In [1]: import numpy as np

In [2]: import numpy.linalg as la

In [3]: np.set_printoptions(precision=2, suppress=True, linewidth=140, sign=" ")

In [4]: def tidy(a):
   ...:     return np.round(a, 2) + 0
   ...: 

In [5]: rng = np.random.default_rng(82948)

In [6]: mat = rng.normal(size=(29, 8)) + 3 * np.array([2, -1, 2, -2, -3, 1, 2, 3])

In [7]: tidy(mat)
Out[7]: 
array([[  6.75,  -4.37,   7.51,  -5.92,  -9.96,   3.07,   4.6 ,   8.05],
       [  5.88,  -4.17,   5.68,  -6.83, -10.21,   3.43,   7.39,   9.26],
       [  4.16,  -0.93,   6.38,  -5.53,  -8.74,   4.38,   4.65,   9.15],
       [  7.77,  -3.34,   5.6 ,  -7.21,  -7.57,   2.84,   7.26,   8.36],
       [  4.92,  -3.62,   7.22,  -5.59,  -9.64,   1.38,   3.68,   8.14],
       [  7.35,  -3.58,   5.93,  -5.62,  -9.19,   5.43,   5.3 ,   9.32],
       [  7.54,  -1.76,   6.49,  -5.41,  -9.2 ,   2.01,   6.68,   8.41],
       [  4.5 ,  -3.25,   5.2 ,  -7.76,  -7.44,   4.43,   6.19,   9.21],
       [  4.85,  -3.79,   6.61,  -7.32,  -9.72,   2.49,   5.91,   8.49],
       [  5.77,  -1.68,   7.71,  -6.05,  -8.47,   3.77,   6.95,   6.87],
       [  4.72,  -2.04,   7.16,  -7.12, -10.75,   2.92,   4.46,   7.67],
       [  5.64,  -2.99,   6.04,  -5.63,  -7.12,   2.63,   5.84,   9.93],
       [  4.63,  -4.69,   6.18,  -7.46, -11.43,   2.38,   6.25,   8.86],
       [  5.82,  -2.08,   5.68,  -4.92,  -6.96,   3.71,   7.18,   8.43],
       [  7.13,  -3.68,   6.72,  -6.44,  -9.33,   4.46,   6.75,   7.17],
       [  7.84,  -3.84,   5.42,  -5.39,  -7.16,   2.52,   7.07,  10.13],
       [  6.08,  -1.79,   4.44,  -5.9 ,  -9.97,   2.88,   4.83,   9.77],
       [  5.35,  -3.56,   5.42,  -6.08,  -9.72,   3.15,   5.73,   9.15],
       [  5.44,  -3.79,   5.95,  -5.97,  -8.99,   2.42,   5.26,   9.74],
       [  5.68,  -2.21,   6.68,  -5.67,  -7.86,   2.31,   6.77,   9.03],
       [  5.69,  -1.65,   5.92,  -5.77,  -8.24,   3.88,   6.09,   7.44],
       [  6.18,  -2.22,   5.75,  -6.35,  -9.63,   3.89,   5.44,   9.53],
       [  8.61,  -3.14,   6.8 ,  -6.46,  -8.19,   3.1 ,   6.02,   7.95],
       [  6.71,  -3.26,   4.59,  -4.77,  -8.28,   4.2 ,   6.89,   8.9 ],
       [  5.64,  -2.16,   7.39,  -5.53,  -8.54,   2.71,   5.68,   8.85],
       [  5.17,  -2.76,   6.35,  -5.64,  -8.41,   3.82,   5.2 ,   8.57],
       [  6.58,  -3.11,   6.93,  -5.79,  -8.68,   2.97,   5.34,   7.4 ],
       [  4.92,  -5.09,   5.2 ,  -4.94,  -9.71,   2.05,   6.7 ,  10.73],
       [  5.65,  -3.23,   7.47,  -6.03, -10.46,   3.88,   7.07,   9.61]])

In [8]: left, s, Vt = la.svd(mat)

In [9]: np.argmax(s[:-1] / (s[1:] + 1e-6)) + 1
Out[9]: np.int64(1)

In [10]: A2 = left[:, :1] @ np.diag(s[:1]) @ Vt[:1]

In [11]: tidy(la.norm(mat - A2, 2)), tidy(s[1])
Out[11]: (np.float64(7.6), np.float64(7.6))

In [12]: la.matrix_rank(A2)
Out[12]: np.int64(1)

In [13]: la.matrix_rank(mat, rtol=0.05)
Out[13]: np.int64(4)

In [14]: theta = np.radians(120)

In [15]: r_ = np.eye(8)

In [16]: r_[7, 7] = r_[1, 1] = np.cos(theta)

In [17]: r_[7, 1], r_[1, 7] = -np.sin(theta), np.sin(theta)

In [18]: tidy(r_)
Out[18]: 
array([[ 1.  ,  0.  ,  0.  ,  0.  ,  0.  ,  0.  ,  0.  ,  0.  ],
       [ 0.  , -0.5 ,  0.  ,  0.  ,  0.  ,  0.  ,  0.  ,  0.87],
       [ 0.  ,  0.  ,  1.  ,  0.  ,  0.  ,  0.  ,  0.  ,  0.  ],
       [ 0.  ,  0.  ,  0.  ,  1.  ,  0.  ,  0.  ,  0.  ,  0.  ],
       [ 0.  ,  0.  ,  0.  ,  0.  ,  1.  ,  0.  ,  0.  ,  0.  ],
       [ 0.  ,  0.  ,  0.  ,  0.  ,  0.  ,  1.  ,  0.  ,  0.  ],
       [ 0.  ,  0.  ,  0.  ,  0.  ,  0.  ,  0.  ,  1.  ,  0.  ],
       [ 0.  , -0.87,  0.  ,  0.  ,  0.  ,  0.  ,  0.  , -0.5 ]])

In [19]: A2 = mat @ r_.T

In [20]: np.allclose(la.norm(mat, axis=1), la.norm(A2, axis=1))
Out[20]: True

In [21]: tidy(np.abs(A2 - mat).max(axis=0))
Out[21]: array([  0.  ,  16.92,   0.  ,   0.  ,   0.  ,   0.  ,   0.  ,  13.1 ])

In [22]: tidy(la.svd(mat, compute_uv=False)), tidy(la.svd(A2, compute_uv=False))
Out[22]: 
(array([ 96.86,   7.6 ,   6.43,   5.38,   4.56,   4.31,   3.41,   3.37]),
 array([ 96.86,   7.6 ,   6.43,   5.38,   4.56,   4.31,   3.41,   3.37]))

In [23]: tidy(la.det(r_)), np.trace(r_)
Out[23]: (np.float64(1.0), np.float64(5.0))

In [24]: A2 = mat / la.norm(mat, axis=1, keepdims=True)

In [25]: C2 = A2 @ A2.T

In [26]: tidy(np.degrees(np.arccos(np.clip(C2[6, 19], -1, 1))))
Out[26]: np.float64(7.47)

In [27]: tidy(C2[6])
Out[27]: 
array([ 0.98,  0.98,  0.97,  0.98,  0.97,  0.97,  1.  ,  0.96,  0.98,  0.98,  0.97,  0.98,  0.97,  0.98,  0.98,  0.98,  0.98,  0.98,  0.98,
        0.99,  0.99,  0.99,  0.99,  0.98,  0.99,  0.98,  0.99,  0.96,  0.99])

In [28]: (C2 - 2 * np.eye(29)).round(6).argmax(axis=1)
Out[28]: 
array([ 26,  17,  25,  22,   0,  25,  19,  25,  12,  20,   8,  19,   8,  19,  26,  11,  21,   1,  17,  24,   9,  25,  26,  13,  19,  28,
         0,  18,  25])

In [29]: E = np.load("case6.npy")

In [30]: E
Out[30]: 
array([[  3,  -3,   3,   0,   1,   2],
       [  4,   0,   3,  -1,  -1,  -1],
       [  1,   0,   0,  -3,  -1,   2],
       [  1,  -2,   1,   0,  -1,   5],
       [ -1,  -4,   2,  -1,  -4,   2],
       [  1,  -6,   1,   2,  -3,   0],
       [  4,  -5,   4,   4,  -6,   1],
       [  7,  -5,   2,   4,  -6,  -2],
       [  6,  -2,   1,   7,  -3,   1],
       [  5,  -2,   4,   7,   0,   4],
       [  4,  -5,   6,   4,  -1,   5],
       [  5,  -4,   9,   5,  -2,   7],
       [  5,  -1,   7,   7,   0,   6],
       [  6,   0,   9,   6,   0,   6],
       [  4,   2,  12,   4,  -3,   9],
       [  4,   1,  13,   3,  -6,   6],
       [  2,   1,  11,   2,  -3,   6],
       [  1,   0,  10,   2,  -3,   3],
       [  3,   2,  11,   3,  -1,   5],
       [  1,   0,  10,   5,  -4,   8],
       [  3,   1,   7,   3,  -6,   7],
       [  2,   0,   9,   2,  -3,   7],
       [  4,   0,   6,   5,  -5,   6],
       [  4,  -1,   6,   4,  -3,   3],
       [  6,   0,   8,   6,  -5,   5],
       [  9,  -2,  10,   4,  -2,   2],
       [  6,  -5,   7,   2,  -5,   5],
       [  8,  -7,   6,  -1,  -4,   8],
       [  6,  -9,   8,  -3,  -5,  11],
       [  7, -11,  11,  -3,  -7,  11],
       [  5, -11,   8,  -2,  -8,  10],
       [  8,  -9,   7,   1,  -5,   7],
       [ 10,  -8,   7,  -1,  -4,   8],
       [ 11,  -6,   8,  -3,  -4,   5],
       [  9,  -4,  11,  -3,  -2,   3],
       [  7,  -6,   8,  -4,  -3,   5],
       [  6,  -4,   7,  -2,  -2,   5],
       [  9,  -7,   9,  -4,  -2,   7],
       [  9, -10,   9,  -2,  -4,   5],
       [  7, -12,  11,  -4,  -3,   6],
       [  7, -15,  14,  -3,  -1,   5],
       [  8, -15,  15,  -3,   1,   4],
       [  5, -15,  15,  -1,   3,   7],
       [  5, -15,  17,  -3,   6,   7],
       [  8, -16,  15,  -1,   9,   9]])

In [31]: vec = np.array([3, 3, 1, 3, -3, -3])

In [32]: a = np.maximum(E @ vec, 0)

In [33]: np.maximum(E @ (3 * vec), 0)
Out[33]: 
array([   0,   54,    0,    0,    0,    3,   84,  132,  120,   66,    9,   36,   66,   81,   72,  111,   51,   57,   69,   48,   75,   27,
         90,   81,  132,  129,   48,    0,    0,    0,    0,    3,    0,   33,   42,    0,    0,    0,    0,    0,    0,    0,    0,    0,
          0])

In [34]: tidy(np.tanh(E @ vec))
Out[34]: 
array([-1.  ,  1.  , -1.  , -1.  , -1.  ,  0.76,  1.  ,  1.  ,  1.  ,  1.  ,  1.  ,  1.  ,  1.  ,  1.  ,  1.  ,  1.  ,  1.  ,  1.  ,  1.  ,
        1.  ,  1.  ,  1.  ,  1.  ,  1.  ,  1.  ,  1.  ,  1.  , -1.  , -1.  , -1.  , -1.  ,  0.76, -0.96,  1.  ,  1.  , -1.  , -0.96, -1.  ,
       -1.  , -1.  , -1.  , -1.  , -1.  , -1.  , -1.  ])

In [35]: np.maximum(E @ vec, 0) - np.maximum(-E @ vec, 0)
Out[35]: 
array([ -6,  18,  -9, -14, -10,   1,  28,  44,  40,  22,   3,  12,  22,  27,  24,  37,  17,  19,  23,  16,  25,   9,  30,  27,  44,  43,
        16,  -6, -28, -22, -22,   1,  -2,  11,  14,  -7,  -2, -12,  -3, -25, -31, -30, -48, -61, -66])

In [36]: np.flatnonzero(a > 1e-9)
Out[36]: array([  1,   5,   6,   7,   8,   9,  10,  11,  12,  13,  14,  15,  16,  17,  18,  19,  20,  21,  22,  23,  24,  25,  26,  31,  33,  34])

In [37]: E.T @ a
Out[37]: array([ 2892,  -726,  4206,  2267, -1960,  2272])

In [38]: C2 = np.cov(E, rowvar=False)

In [39]: np.argwhere(np.triu(np.abs(np.corrcoef(E.T)) > 0.8, 1))
Out[39]: array([], shape=(0, 2), dtype=int64)

In [40]: tidy(E.std(axis=0))
Out[40]: array([ 2.74,  5.16,  4.09,  3.44,  3.12,  2.91])

In [41]: tidy(np.polyfit(E[:, 5], E[:, 2], 1))
Out[41]: array([ 0.78,  3.94])

In [42]: arr, _ = la.qr(np.array([[1.5, -1.0, -2.1, -0.6, 1.1, -0.4, -0.5, -0.4, 0.0, -0.4],
    ...:     [0.9, -0.8, 0.0, -0.6, -0.2, 0.4, -0.7, 0.5, -0.4, -1.5],
    ...:     [-0.1, 0.1, 1.3, 1.1, -0.2, -0.8, 0.9, -0.9, -0.4, 0.1],
    ...:     [1.6, 0.7, 0.2, -0.2, -0.9, -1.9, 0.3, -0.7, 0.3, -0.5],
    ...:     [0.4, 0.5, -0.4, -1.5, -1.5, -0.1, -0.1, 1.4, 0.7, -1.4],
    ...:     [-0.6, 1.2, -1.1, 0.8, 0.3, 1.0, 0.7, 0.6, 2.0, 1.2],
    ...:     [-0.3, -0.3, -0.5, 0.2, 1.7, -0.4, 0.3, 1.2, 0.4, -0.5],
    ...:     [-0.8, -0.2, 0.7, -0.4, 1.0, 0.5, 0.3, 0.4, -2.2, 0.8],
    ...:     [0.1, 2.5, 0.3, -0.2, 1.0, 0.3, 0.1, 1.1, 1.1, 0.5],
    ...:     [0.8, -1.0, -1.6, -2.2, -0.3, -2.5, -0.3, -0.3, -0.7, 0.3]]))

In [43]: tidy(arr)
Out[43]: 
array([[-0.55, -0.19,  0.4 ,  0.31,  0.32,  0.22, -0.21, -0.27, -0.13,  0.36],
       [-0.33, -0.17, -0.21, -0.07,  0.12,  0.51, -0.08,  0.29, -0.23, -0.63],
       [ 0.04,  0.02, -0.43,  0.26,  0.  , -0.39, -0.44, -0.04, -0.63,  0.05],
       [-0.58,  0.34, -0.3 ,  0.12, -0.07, -0.31, -0.19,  0.03,  0.54, -0.13],
       [-0.15,  0.18,  0.11, -0.51, -0.39,  0.21, -0.42,  0.36, -0.11,  0.4 ],
       [ 0.22,  0.32,  0.57,  0.32, -0.26,  0.  , -0.4 , -0.04,  0.01, -0.44],
       [ 0.11, -0.12,  0.21,  0.11,  0.49, -0.29, -0.1 ,  0.75,  0.12,  0.06],
       [ 0.29, -0.12, -0.12, -0.37,  0.45,  0.08, -0.57, -0.35,  0.31, -0.09],
       [-0.04,  0.77,  0.05, -0.21,  0.47,  0.06,  0.21, -0.07, -0.28, -0.01],
       [-0.29, -0.24,  0.35, -0.51, -0.02, -0.55,  0.09, -0.15, -0.21, -0.3 ]])

In [44]: idx = E[:, 1] > np.median(E[:, 1])

In [45]: u = E[idx].mean(axis=0) - E[~idx].mean(axis=0)

In [46]: np.argsort(-np.abs(u).round(6), kind="stable")
Out[46]: array([ 1,  3,  0,  2,  5,  4])

In [47]: ((E - E.mean(axis=0)) @ u > 0).astype(int)
Out[47]: 
array([ 1,  1,  1,  1,  1,  1,  1,  1,  1,  1,  1,  1,  1,  1,  1,  1,  1,  1,  1,  1,  1,  1,  1,  1,  1,  1,  1,  0,  0,  0,  0,  0,  0,
        0,  0,  0,  0,  0,  0,  0,  0,  0,  0,  0,  0])

In [48]: tidy(la.svd(arr, compute_uv=False))
Out[48]: array([ 1.,  1.,  1.,  1.,  1.,  1.,  1.,  1.,  1.,  1.])

In [49]: tidy(arr.T @ arr)
Out[49]: 
array([[ 1.,  0.,  0.,  0.,  0.,  0.,  0.,  0.,  0.,  0.],
       [ 0.,  1.,  0.,  0.,  0.,  0.,  0.,  0.,  0.,  0.],
       [ 0.,  0.,  1.,  0.,  0.,  0.,  0.,  0.,  0.,  0.],
       [ 0.,  0.,  0.,  1.,  0.,  0.,  0.,  0.,  0.,  0.],
       [ 0.,  0.,  0.,  0.,  1.,  0.,  0.,  0.,  0.,  0.],
       [ 0.,  0.,  0.,  0.,  0.,  1.,  0.,  0.,  0.,  0.],
       [ 0.,  0.,  0.,  0.,  0.,  0.,  1.,  0.,  0.,  0.],
       [ 0.,  0.,  0.,  0.,  0.,  0.,  0.,  1.,  0.,  0.],
       [ 0.,  0.,  0.,  0.,  0.,  0.,  0.,  0.,  1.,  0.],
       [ 0.,  0.,  0.,  0.,  0.,  0.,  0.,  0.,  0.,  1.]])

In [50]: tidy(la.pinv(arr))
Out[50]: 
array([[-0.55, -0.33,  0.04, -0.58, -0.15,  0.22,  0.11,  0.29, -0.04, -0.29],
       [-0.19, -0.17,  0.02,  0.34,  0.18,  0.32, -0.12, -0.12,  0.77, -0.24],
       [ 0.4 , -0.21, -0.43, -0.3 ,  0.11,  0.57,  0.21, -0.12,  0.05,  0.35],
       [ 0.31, -0.07,  0.26,  0.12, -0.51,  0.32,  0.11, -0.37, -0.21, -0.51],
       [ 0.32,  0.12,  0.  , -0.07, -0.39, -0.26,  0.49,  0.45,  0.47, -0.02],
       [ 0.22,  0.51, -0.39, -0.31,  0.21,  0.  , -0.29,  0.08,  0.06, -0.55],
       [-0.21, -0.08, -0.44, -0.19, -0.42, -0.4 , -0.1 , -0.57,  0.21,  0.09],
       [-0.27,  0.29, -0.04,  0.03,  0.36, -0.04,  0.75, -0.35, -0.07, -0.15],
       [-0.13, -0.23, -0.63,  0.54, -0.11,  0.01,  0.12,  0.31, -0.28, -0.21],
       [ 0.36, -0.63,  0.05, -0.13,  0.4 , -0.44,  0.06, -0.09, -0.01, -0.3 ]])

In [51]: data = np.array([[-0.6, 1.4, -1.6, -2.5, 0.8, -0.3, -0.8],
    ...:     [-0.4, 0.1, 0.9, -0.5, 0.3, 0.1, 0.1],
    ...:     [-0.9, 0.8, -0.5, 0.1, 1.0, -0.6, 1.0],
    ...:     [-0.2, -1.4, 1.7, -0.6, 0.8, 1.6, -1.3],
    ...:     [-3.0, 0.9, -0.8, 2.0, 1.5, -0.3, 2.1],
    ...:     [-0.3, -0.2, 0.5, 1.1, 0.4, 1.0, 2.2],
    ...:     [0.3, 0.1, 1.9, -1.0, -0.1, 0.4, -1.0],
    ...:     [1.0, -0.7, -0.6, 0.4, -2.7, -0.2, -0.6],
    ...:     [0.0, 0.5, 1.5, 0.9, -0.1, -0.9, 0.2],
    ...:     [1.4, -1.7, -0.7, -1.9, -1.4, 1.4, -0.9],
    ...:     [0.5, 0.4, -1.8, -1.1, 0.2, 1.0, -0.7],
    ...:     [0.7, 0.5, -0.1, 1.8, 2.0, 0.2, 1.5]])

In [52]: data[:, 1] *= 10

In [53]: data
Out[53]: 
array([[ -0.6,  14. ,  -1.6,  -2.5,   0.8,  -0.3,  -0.8],
       [ -0.4,   1. ,   0.9,  -0.5,   0.3,   0.1,   0.1],
       [ -0.9,   8. ,  -0.5,   0.1,   1. ,  -0.6,   1. ],
       [ -0.2, -14. ,   1.7,  -0.6,   0.8,   1.6,  -1.3],
       [ -3. ,   9. ,  -0.8,   2. ,   1.5,  -0.3,   2.1],
       [ -0.3,  -2. ,   0.5,   1.1,   0.4,   1. ,   2.2],
       [  0.3,   1. ,   1.9,  -1. ,  -0.1,   0.4,  -1. ],
       [  1. ,  -7. ,  -0.6,   0.4,  -2.7,  -0.2,  -0.6],
       [  0. ,   5. ,   1.5,   0.9,  -0.1,  -0.9,   0.2],
       [  1.4, -17. ,  -0.7,  -1.9,  -1.4,   1.4,  -0.9],
       [  0.5,   4. ,  -1.8,  -1.1,   0.2,   1. ,  -0.7],
       [  0.7,   5. ,  -0.1,   1.8,   2. ,   0.2,   1.5]])

In [54]: W1 = np.array([[-1, -2, -2],
    ...:     [-1, 0, -1],
    ...:     [-2, 2, 1],
    ...:     [1, 0, 0],
    ...:     [-2, -1, 2],
    ...:     [-1, -2, 0],
    ...:     [2, 0, 0]])

In [55]: coef = np.array([-2, 1, 0])

In [56]: H = np.maximum(data @ W1 + coef, 0)

In [57]: la.matrix_rank(H)
Out[57]: np.int64(3)

In [58]: (H > 0).astype(int)
Out[58]: 
array([[ 0,  0,  0],
       [ 0,  1,  1],
       [ 0,  1,  0],
       [ 1,  1,  1],
       [ 0,  1,  0],
       [ 1,  1,  1],
       [ 0,  1,  1],
       [ 1,  1,  0],
       [ 0,  1,  0],
       [ 1,  0,  1],
       [ 0,  0,  0],
       [ 0,  0,  0]])

In [59]: tidy((H > 0).mean(axis=0))
Out[59]: array([ 0.33,  0.67,  0.42])

In [60]: basis = np.array([[0, 2, 1], [3, 2, 2], [3, 3, 1]])

In [61]: W1 @ basis
Out[61]: 
array([[-12, -12,  -7],
       [ -3,  -5,  -2],
       [  9,   3,   3],
       [  0,   2,   1],
       [  3,   0,  -2],
       [ -6,  -6,  -5],
       [  0,   4,   2]])
